$ python -q
>>> import numpy as np
>>> np.set_printoptions(precision=3, suppress=True, linewidth=100, legacy="1.25")
>>> def rnd(a):
...     return np.round(a, 3) + 0
... 
>>> feats = np.loadtxt("x.csv", delimiter=",")
>>> print(feats)
[[ 0.2 -0.7  0.6 -1.6 -1.6  1. ]
 [-0.4 -0.6  0.2  0.3  0.7  0.9]
 [ 0.2  0.4  0.8  0.5  1.   0.4]
 [-1.3 -1.   0.4 -0.6 -0.6  1.6]
 [-2.7  0.5  0.5 -2.3 -3.2  0.1]
 [ 1.3 -0.1 -0.4 -1.9 -0.8  0.5]
 [-0.1 -1.   1.4  0.1 -0.4 -0.3]
 [ 0.3  4.2  0.3 -0.3 -2.4  0. ]
 [-1.2 -0.7  0.4  2.   2.6 -0.9]
 [ 0.4 -1.3  1.1 -0.5 -0.4 -0.8]
 [ 0.2 -0.7  0.4  1.2  0.5  1.2]
 [-0.9 -1.1 -0.7 -0.4  0.5 -1. ]
 [-0.2  0.7  0.3  1.   0.6 -0.5]
 [ 1.1 -1.7 -0.3  0.5 -0.3  0.9]]
>>> basis = feats[[9, 3]].astype(float)
>>> for _ in range(3):
...     idx = np.linalg.norm(feats[:, None] - basis, axis=-1).argmin(axis=1)
...     basis = np.array([feats[idx == j].mean(axis=0) for j in range(2)])
... 
>>> print(idx)
[1 0 0 1 1 1 0 1 0 0 0 0 0 0]
>>> print(np.bincount(idx))
[9 5]
>>> print(rnd(basis))
[[-0.1   -0.667  0.4    0.522  0.533 -0.011]
 [-0.44   0.58   0.28  -1.34  -1.72   0.64 ]]
>>> rng = np.random.default_rng(2175)
>>> idx = rng.permutation(6)
>>> B = feats[:, idx] * rng.choice([-1, 1], 6)
>>> print(B)
[[ 1.6 -1.   0.7 -0.6  1.6  0.2]
 [-0.3 -0.9  0.6 -0.2 -0.7 -0.4]
 [-0.5 -0.4 -0.4 -0.8 -1.   0.2]
 [ 0.6 -1.6  1.  -0.4  0.6 -1.3]
 [ 2.3 -0.1 -0.5 -0.5  3.2 -2.7]
 [ 1.9 -0.5  0.1  0.4  0.8  1.3]
 [-0.1  0.3  1.  -1.4  0.4 -0.1]
 [ 0.3 -0.  -4.2 -0.3  2.4  0.3]
 [-2.   0.9  0.7 -0.4 -2.6 -1.2]
 [ 0.5  0.8  1.3 -1.1  0.4  0.4]
 [-1.2 -1.2  0.7 -0.4 -0.5  0.2]
 [ 0.4  1.   1.1  0.7 -0.5 -0.9]
 [-1.   0.5 -0.7 -0.3 -0.6 -0.2]
 [-0.5 -0.9  1.7  0.3  0.3  1.1]]
>>> Uu, _, VT = np.linalg.svd(feats.T @ B)
>>> print(rnd(np.linalg.lstsq(feats, B)[0]))
[[ 0.  0.  0.  0.  0.  1.]
 [ 0.  0. -1.  0.  0.  0.]
 [ 0.  0.  0. -1.  0.  0.]
 [-1.  0.  0.  0.  0.  0.]
 [ 0.  0.  0.  0. -1.  0.]
 [ 0. -1.  0.  0.  0.  0.]]
>>> print(rnd(Uu @ VT))
[[ 0.  0.  0.  0.  0.  1.]
 [ 0.  0. -1.  0.  0.  0.]
 [ 0.  0.  0. -1.  0.  0.]
 [-1.  0.  0.  0.  0.  0.]
 [ 0.  0.  0.  0. -1.  0.]
 [ 0. -1.  0.  0.  0.  0.]]
>>> r0 = np.array([-3, 4])
>>> print(rnd(np.polyval(r0, feats[2])))
[3.4 2.8 1.6 2.5 1.  2.8]
>>> print(rnd(np.correlate(feats[2], feats[5], "full")))
[ 0.1   0.04 -0.3  -1.23 -1.6  -1.65 -1.98 -0.17  0.39  1.26  0.52]
